% python3 -q
>>> import numpy as np
>>> from numpy import linalg as LA
>>> np.set_printoptions(precision=2, suppress=True, linewidth=160)
>>> def tidy(a):
...     return np.round(a, 2) + 0
... 
>>> mat = np.loadtxt("run0.csv", delimiter=",")
>>> print(mat)
[[1. 2. 2. 0. 1.]
 [1. 1. 2. 2. 0.]
 [0. 1. 1. 2. 2.]
 [2. 0. 1. 1. 2.]
 [2. 2. 0. 1. 1.]]
>>> other = np.array([[-3, -3, 3], [2, 2, -1], [3, 2, -2], [-1, 2, 0], [2, -1, 1]])
>>> print(np.einsum("ij,ij->i", mat, mat))
[10. 10. 10. 10. 10.]
>>> print(np.vstack([mat, other.T]).shape)
(8, 5)
>>> print(LA.matrix_rank(mat @ other))
3
>>> Z = np.array([[0, -2, 0], [2, 0, -1]])
>>> rng = np.random.default_rng(339)
>>> data = rng.normal(size=(20, 2)) @ Z + np.array([2, 2, 1])
>>> print(tidy(data))
[[ 1.31  3.27  1.34]
 [ 3.08  1.43  0.46]
 [ 2.93  4.62  0.53]
 [ 2.37 -0.35  0.82]
 [ 2.6   0.28  0.7 ]
 [ 2.95  2.49  0.53]
 [ 2.84  4.14  0.58]
 [-0.87  1.15  2.43]
 [ 1.97  0.14  1.02]
 [ 2.73 -0.17  0.64]
 [ 4.92  2.18 -0.46]
 [ 3.97  2.94  0.01]
 [-0.47  2.26  2.23]
 [ 1.32  0.99  1.34]
 [ 0.18  5.05  1.91]
 [ 4.66  3.82 -0.33]
 [ 0.62  3.27  1.69]
 [-0.72  6.    2.36]
 [ 1.43  2.01  1.29]
 [ 1.32  1.63  1.34]]
>>> cen = data - data.mean(axis=0)
>>> U, s, VT = LA.svd(cen, full_matrices=False)
>>> print(np.abs(U[:, 0]).argmax())
17
>>> print(tidy((s ** 2).sum() ** 2 / (s ** 4).sum()))
1.96
>>> print(np.searchsorted(np.cumsum(s ** 2) / (s ** 2).sum(), 0.9) + 1)
2
>>> print(tidy(cen.mean(axis=0)))
[0. 0. 0.]
>>> Q, R = LA.qr(data)
>>> print(tidy(Q @ R))
[[ 1.31  3.27  1.34]
 [ 3.08  1.43  0.46]
 [ 2.93  4.62  0.53]
 [ 2.37 -0.35  0.82]
 [ 2.6   0.28  0.7 ]
 [ 2.95  2.49  0.53]
 [ 2.84  4.14  0.58]
 [-0.87  1.15  2.43]
 [ 1.97  0.14  1.02]
 [ 2.73 -0.17  0.64]
 [ 4.92  2.18 -0.46]
 [ 3.97  2.94  0.01]
 [-0.47  2.26  2.23]
 [ 1.32  0.99  1.34]
 [ 0.18  5.05  1.91]
 [ 4.66  3.82 -0.33]
 [ 0.62  3.27  1.69]
 [-0.72  6.    2.36]
 [ 1.43  2.01  1.29]
 [ 1.32  1.63  1.34]]
>>> print(tidy(np.abs(np.diag(R))))
[11.38 10.83  4.07]
>>> lab = data[:, 2] > np.median(data[:, 2])
>>> r0 = data[lab].mean(axis=0) - data[~lab].mean(axis=0)
>>> print(lab.astype(int))
[1 0 0 0 0 0 0 1 1 0 0 0 1 1 1 0 1 1 1 1]
>>> print(tidy(r0))
[-2.7   0.44  1.35]
>>> print(((data - data.mean(axis=0)) @ r0 > 0).astype(int))
[1 0 0 0 0 0 0 1 0 0 0 0 1 1 1 0 1 1 1 1]
>>> cen = (data - data.mean(axis=0)) / data.std(axis=0)
>>> print(tidy(cen.std(axis=0)))
[1. 1. 1.]
>>> coef = LA.lstsq(np.delete(cen, 0, axis=1), cen[:, 0])[0]
>>> print(np.abs(coef).argmax())
1
>>> print(tidy(coef))
[ 0. -1.]
>>> print(1 - np.var(cen[:, 0] - np.delete(cen, 0, axis=1) @ coef))
1.0
>>> vec = np.array([-1, 2, -3])
>>> rhs = data @ vec
>>> print(tidy(LA.pinv(data) @ data))
[[1. 0. 0.]
 [0. 1. 0.]
 [0. 0. 1.]]
>>> rhs = rhs + 0.05 * rng.normal(size=20)
>>> print(tidy(rhs))
[ 1.22 -1.57  4.71 -5.47 -4.17  0.46  3.68 -4.11 -4.73 -5.05  0.85  1.89 -1.67 -3.29  4.19  3.94  0.83  5.73 -1.35 -2.11]
>>> coef, *_ = LA.lstsq(data, rhs)
>>> print(tidy(coef))
[-1.  2. -3.]
>>> print(tidy(data.T @ (rhs - data @ coef)))
[0. 0. 0.]
>>> print([round(float(LA.norm(LA.solve(data.T @ data + lam * np.eye(3), data.T @ rhs))), 2) for lam in (0, 1, 10, 100)])
[3.74, 3.5, 2.23, 0.57]
>>> arr = np.loadtxt("m.csv", delimiter=",")
>>> print(arr)
[[-0.9   1.4  -1.5  -0.8  -0.8  -0.3   1.4   5.6 ]
 [ 0.2   0.    0.   -0.5   0.8  -3.    0.   -0.02]
 [ 1.8   0.2  -1.5  -0.3   0.    1.5   0.6   2.39]
 [-0.8   1.8  -1.    0.1  -0.5  -1.3  -1.2  -4.82]
 [ 0.1  -1.2  -0.2  -0.4  -0.1   0.8   0.3   1.23]
 [-0.7  -0.2  -0.7  -0.1   0.1   1.2  -0.6  -2.4 ]
 [ 2.1  -0.9  -0.3  -0.3  -2.2   0.    1.3   5.17]
 [-0.1  -1.3   0.2  -0.8  -0.9  -1.6  -0.8  -3.16]
 [ 1.3  -1.   -0.3   0.9   1.2  -0.8  -0.6  -2.43]
 [ 1.9  -0.9  -2.2   0.7   0.   -2.    0.6   2.39]
 [ 0.2   0.4   0.7  -0.7   0.1  -1.6   1.9   7.61]
 [-1.9  -0.5   1.2   2.   -1.    0.7  -0.3  -1.2 ]
 [ 0.5   0.5   1.3   0.7  -0.7   1.    0.4   1.61]
 [ 0.4   1.8   0.2  -0.9  -0.2   1.2  -0.6  -2.36]
 [ 1.2  -0.9  -1.7   0.4   0.5   0.1   0.6   2.41]
 [ 1.2   0.5   0.3  -0.9  -0.8   1.1  -0.9  -3.6 ]
 [ 0.2  -0.9   0.2  -1.9   0.3  -0.2  -0.9  -3.57]]
>>> other = np.c_[arr[:, :6] @ np.array([[1, 3, 2, 1, 2, 3],
...     [1, 3, 0, 3, 1, 2],
...     [4, 0, 3, 2, 5, 3],
...     [1, 0, 1, 4, 1, 2],
...     [2, 3, 4, 1, 5, 5],
...     [3, 3, 1, 1, 1, 5]]), np.array([2, 3, 0, 4, 3, 3, 4, 1, 3, 4, 1, 4, 2, 5, 3, 0, 0])]
>>> print(tidy(other))
[[ -8.8  -1.8 -10.6  -4.  -13.  -11.5   2. ]
 [ -7.7  -6.    0.1  -4.    0.9 -11.4   3. ]
 [  0.2  10.5   0.3  -0.3  -2.5   8.2   0. ]
 [ -7.8  -2.4  -7.8   1.2  -8.5 -10.6   4. ]
 [ -0.1  -1.2  -0.4  -4.8  -2.1   0.    3. ]
 [  0.    1.2  -2.   -1.8  -3.5   1.7   3. ]
 [ -4.7  -3.   -5.8  -4.6  -9.5  -8.    4. ]
 [ -8.  -11.7  -5.6  -9.3  -7.4 -16.4   1. ]
 [  0.    2.1   6.6   1.7   6.2   4.8   3. ]
 [-13.1  -3.   -4.1  -4.4  -9.4 -11.3   4. ]
 [ -1.9  -2.7   0.6  -1.5   2.5  -5.4   1. ]
 [  4.5  -8.1  -1.5   6.7  -0.6  -0.6   4. ]
 [  8.5   3.9   3.8   7.7   6.2   9.3   2. ]
 [  5.3   9.6   0.9   3.6   2.9   8.6   5. ]
 [ -4.8   2.7  -0.2  -2.7  -4.    0.5   3. ]
 [  3.7   6.    0.3   0.    0.6   5.2   0. ]
 [ -1.8  -1.8   0.1  -9.6  -0.1  -3.9   0. ]]
>>> print(tidy(LA.lstsq(arr, other[:, 0])[0]))
[1. 1. 4. 1. 2. 3. 0. 0.]
>>> print(LA.matrix_rank(np.c_[arr, other]))
9
>>> print(LA.matrix_rank(other))
7
>>> hat = arr @ LA.solve(arr.T @ arr, arr.T)
>>> print(tidy(hat @ arr[:, 0]))
[-0.9  0.2  1.8 -0.8  0.1 -0.7  2.1 -0.1  1.3  1.9  0.2 -1.9  0.5  0.4  1.2  1.2  0.2]
>>> print(np.allclose(hat @ hat, hat))
True
>>> print(tidy(np.trace(hat)))
8.0
>>> cen = (arr - arr.mean(axis=0)) / arr.std(axis=0)
>>> print(tidy(cen.std(axis=0)))
[1. 1. 1. 1. 1. 1. 1. 1.]
>>> coef = LA.lstsq(np.delete(cen, 0, axis=1), cen[:, 0])[0]
>>> print(tidy(coef))
[ -0.39  -0.2   -0.38   0.09   0.25  68.27 -68.  ]
>>> print(np.abs(coef).argmax())
5
>>> Z = arr[[1, 7]].astype(float)
>>> for _ in range(6):
...     lab = LA.norm(arr[:, None] - Z, axis=-1).argmin(axis=1)
...     Z = np.array([arr[lab == j].mean(axis=0) for j in range(2)])
... 
>>> print(lab)
[0 1 0 1 0 1 0 1 1 0 0 1 0 1 0 1 1]
>>> print(np.abs(Z[1] - Z[0]).argmax())
7
>>> print(tidy(Z))
[[ 0.86 -0.18 -0.68 -0.09 -0.4  -0.06  0.89  3.55]
 [-0.02  0.02  0.01 -0.23 -0.11 -0.3  -0.66 -2.62]]
>>> print(np.bincount(lab))
[8 9]
>>> U, s = LA.svd(arr)
Traceback (most recent call last):
  File "<python-input-65>", line 1, in <module>
    U, s = LA.svd(arr)
    ^^^^
ValueError: too many values to unpack (expected 2)
>>> U, s, VT = LA.svd(arr, full_matrices=False)
>>> print(np.allclose(U * s @ VT, arr))
True
>>> print(tidy(U.T @ arr @ VT.T))
[[15.23  0.    0.    0.    0.    0.    0.    0.  ]
 [ 0.    5.75  0.    0.    0.    0.    0.    0.  ]
 [ 0.    0.    5.02  0.    0.    0.    0.    0.  ]
 [ 0.    0.    0.    4.24  0.    0.    0.    0.  ]
 [ 0.    0.    0.    0.    3.65  0.    0.    0.  ]
 [ 0.    0.    0.    0.    0.    3.05  0.    0.  ]
 [ 0.    0.    0.    0.    0.    0.    2.77  0.  ]
 [ 0.    0.    0.    0.    0.    0.    0.    0.02]]
>>> print(tidy(s / s[0]))
[1.   0.38 0.33 0.28 0.24 0.2  0.18 0.  ]
>>> print(tidy(np.abs(VT[0])))
[0.1  0.01 0.07 0.   0.04 0.05 0.24 0.96]
>>> print(np.abs(U[:, 0]).round(6).argmax())
10
>>> print((s > 1e-8).sum())
8
>>> print(tidy(np.cumsum(s ** 2) / np.sum(s ** 2)))
[0.69 0.78 0.86 0.91 0.95 0.98 1.   1.  ]
>>> print(tidy(s))
[15.23  5.75  5.02  4.24  3.65  3.05  2.77  0.02]
>>> print(tidy(VT @ VT.T))
[[1. 0. 0. 0. 0. 0. 0. 0.]
 [0. 1. 0. 0. 0. 0. 0. 0.]
 [0. 0. 1. 0. 0. 0. 0. 0.]
 [0. 0. 0. 1. 0. 0. 0. 0.]
 [0. 0. 0. 0. 1. 0. 0. 0.]
 [0. 0. 0. 0. 0. 1. 0. 0.]
 [0. 0. 0. 0. 0. 0. 1. 0.]
 [0. 0. 0. 0. 0. 0. 0. 1.]]
>>> feats = np.loadtxt("x.csv", delimiter=",")
>>> print(tidy(feats))
[[ 0.82  0.27 -0.27]
 [ 0.27  0.09 -0.09]
 [-0.27 -0.09  0.09]]
>>> U, s, VT = LA.svd(feats)
>>> print(np.argmax(s[:-1] / (s[1:] + 1e-6)) + 1)
1
>>> other = U[:, :1] @ np.diag(s[:1]) @ VT[:1]
>>> print(tidy(LA.norm(feats - other, 2)), tidy(s[1]))
0.0 0.0
>>> print(tidy(np.abs(feats - other).max()))
0.0
>>> print(LA.matrix_rank(other))
1
>>> vals, vecs = LA.eigh(feats)
>>> print(tidy(LA.eigvalsh(feats + -3 * np.eye(3))))
[-3. -3. -2.]
>>> print(tidy(np.abs(vecs[:, -1])))
[0.9 0.3 0.3]
>>> print(tidy(vals.sum()), np.trace(feats))
1.0 1.0
>>> other = feats / np.sqrt((feats ** 2).mean(axis=1, keepdims=True))
>>> print(tidy(other[0]))
[ 1.57  0.52 -0.52]
>>> print(LA.matrix_rank(other) == LA.matrix_rank(feats))
True
>>> print(LA.matrix_rank(feats - feats.mean(axis=1, keepdims=True)))
1
>>> lab = rng.permutation(3)
>>> print(lab)
[0 2 1]
>>> other = feats[lab][:, lab]
>>> print(tidy(np.diag(other)))
[0.82 0.09 0.09]
>>> print(np.trace(other))
1.0
>>> print(tidy(LA.det(other)), tidy(LA.det(feats[lab])))
0.0 0.0
>>> print(np.allclose(other, feats))
False
>>> m1 = np.loadtxt("arr.csv", delimiter=",")
>>> print(tidy(m1))
[[ 0.    0.    0.    0.    0.    0.  ]
 [ 0.    0.61  0.29  0.14 -0.18  0.32]
 [ 0.    0.29  0.13  0.07 -0.08  0.15]
 [ 0.    0.14  0.07  0.03 -0.04  0.08]
 [ 0.   -0.18 -0.08 -0.04  0.05 -0.09]
 [ 0.    0.32  0.15  0.08 -0.09  0.17]]
>>> U, s, VT = LA.svd(m1)
>>> vecs = VT[:(s > 1e-8).sum()]
>>> vec = m1[5] + 5 * m1[3] + rng.integers(2) * np.eye(6)[5]
>>> print(tidy(vec))
[ 0.    1.04  0.49  0.24 -0.31  0.55]
>>> print(np.allclose(vecs.T @ vecs @ vec, vec))
True
>>> print(tidy(vecs.T @ vecs))
[[ 0.    0.    0.    0.    0.    0.  ]
 [ 0.    0.61  0.29  0.14 -0.18  0.32]
 [ 0.    0.29  0.13  0.07 -0.08  0.15]
 [ 0.    0.14  0.07  0.03 -0.04  0.08]
 [ 0.   -0.18 -0.08 -0.04  0.05 -0.09]
 [ 0.    0.32  0.15  0.08 -0.09  0.17]]
>>> print(tidy(LA.norm(vec - vecs.T @ vecs @ vec)))
0.0
>>> print(LA.matrix_rank(np.vstack([m1, vec])))
1
>>> print(tidy(np.diag(vecs.T @ vecs)))
[0.   0.61 0.13 0.03 0.05 0.17]
>>> lab = rng.permutation(8)
>>> other = arr[:, lab] * rng.choice([-1, 1], 8)
>>> print(other)
[[ 1.4   0.8   1.4  -0.9   0.3  -1.5  -5.6   0.8 ]
 [ 0.   -0.8   0.    0.2   3.    0.    0.02  0.5 ]
 [ 0.2  -0.    0.6   1.8  -1.5  -1.5  -2.39  0.3 ]
 [ 1.8   0.5  -1.2  -0.8   1.3  -1.    4.82 -0.1 ]
 [-1.2   0.1   0.3   0.1  -0.8  -0.2  -1.23  0.4 ]
 [-0.2  -0.1  -0.6  -0.7  -1.2  -0.7   2.4   0.1 ]
 [-0.9   2.2   1.3   2.1  -0.   -0.3  -5.17  0.3 ]
 [-1.3   0.9  -0.8  -0.1   1.6   0.2   3.16  0.8 ]
 [-1.   -1.2  -0.6   1.3   0.8  -0.3   2.43 -0.9 ]
 [-0.9  -0.    0.6   1.9   2.   -2.2  -2.39 -0.7 ]
 [ 0.4  -0.1   1.9   0.2   1.6   0.7  -7.61  0.7 ]
 [-0.5   1.   -0.3  -1.9  -0.7   1.2   1.2  -2.  ]
 [ 0.5   0.7   0.4   0.5  -1.    1.3  -1.61 -0.7 ]
 [ 1.8   0.2  -0.6   0.4  -1.2   0.2   2.36  0.9 ]
 [-0.9  -0.5   0.6   1.2  -0.1  -1.7  -2.41 -0.4 ]
 [ 0.5   0.8  -0.9   1.2  -1.1   0.3   3.6   0.9 ]
 [-0.9  -0.3  -0.9   0.2   0.2   0.2   3.57  1.9 ]]
>>> U, _, VT = LA.svd(arr.T @ other)
>>> print(tidy(U @ VT))
[[ 0.  0.  0.  1.  0.  0.  0.  0.]
 [ 1.  0.  0.  0.  0.  0.  0.  0.]
 [ 0.  0.  0.  0.  0.  1.  0.  0.]
 [ 0.  0.  0.  0.  0.  0.  0. -1.]
 [ 0. -1.  0.  0.  0.  0.  0.  0.]
 [ 0.  0.  0.  0. -1.  0.  0.  0.]
 [ 0.  0.  1.  0.  0.  0.  0.  0.]
 [ 0.  0.  0.  0.  0.  0. -1.  0.]]
>>> print(tidy(LA.lstsq(arr, other)[0]))
[[ 0.  0.  0.  1.  0.  0.  0.  0.]
 [ 1.  0.  0.  0.  0.  0.  0.  0.]
 [ 0.  0.  0.  0.  0.  1.  0.  0.]
 [ 0.  0.  0.  0.  0.  0.  0. -1.]
 [ 0. -1.  0.  0.  0.  0.  0.  0.]
 [ 0.  0.  0.  0. -1.  0.  0.  0.]
 [ 0.  0.  1.  0.  0.  0.  0.  0.]
 [ 0.  0.  0.  0.  0.  0. -1.  0.]]
